$ ipython --no-banner

In [1]: import numpy as np

In [2]: from numpy import linalg as LA

In [3]: np.set_printoptions(suppress=True, linewidth=120)

In [4]: arr = np.load("m.npy")

In [5]: arr
Out[5]: 
array([[ 3.63,  4.29,  3.63],
       [ 0.97,  4.09,  0.97],
       [ 5.06,  3.57,  5.06],
       [ 1.78,  2.98,  1.78],
       [ 3.34,  2.79,  3.34],
       [ 1.25,  0.17,  1.25],
       [ 0.92,  1.32,  0.92],
       [ 5.4 ,  7.55,  5.4 ],
       [ 2.57,  2.7 ,  2.57],
       [ 6.99,  5.02,  6.99],
       [-3.38, -4.57, -3.38],
       [ 2.17,  3.1 ,  2.17],
       [ 3.75,  2.1 ,  3.75]])

In [6]: Ac = arr - arr.mean(axis=0)

In [7]: U, sig, Vh = LA.svd(Ac, full_matrices=False)

In [8]: LA.matrix_rank(Ac)
Out[8]: np.int64(2)

In [9]: np.round(Vh[0] * np.sign(Vh[0, np.abs(Vh[0]).argmax()]), 2)
Out[9]: array([0.57, 0.59, 0.57])

In [10]: round(float((sig ** 2).sum() ** 2 / (sig ** 4).sum()), 2)
Out[10]: 1.16

In [11]: sig.round(2) + 0
Out[11]: array([15.38,  4.38,  0.  ])

In [12]: np.round(Ac.mean(axis=0), 2) + 0
Out[12]: array([0., 0., 0.])

In [13]: data = np.array([[-5, -4, -3], [-2, -1, 0], [-4, -3, -2]])

In [14]: U, sig, Vh = LA.svd(data)

In [15]: np.argmax(sig[:-1] / (sig[1:] + 1e-6)) + 1
Out[15]: np.int64(2)

In [16]: M2 = U[:, :2] @ np.diag(sig[:2]) @ Vh[:2]

In [17]: round(float(LA.norm(data - M2, 2)), 2), round(sig[2], 2)
Out[17]: (0.0, np.float64(0.0))

In [18]: M2.round(2) + 0
Out[18]: 
array([[-5., -4., -3.],
       [-2., -1.,  0.],
       [-4., -3., -2.]])

In [19]: LA.matrix_rank(data, rtol=0.05)
Out[19]: np.int64(2)

In [20]: np.abs(np.diag(LA.qr(data)[1])) > 1e-9
Out[20]: array([ True,  True, False])

In [21]: np.allclose(data[:-1].T @ LA.lstsq(data[:-1].T, data[-1])[0], data[-1])
Out[21]: True

In [22]: np.round(np.trace(LA.pinv(data) @ data), 2)
Out[22]: np.float64(2.0)

In [23]: np.unique(data.round(6), axis=0).shape
Out[23]: (3, 3)
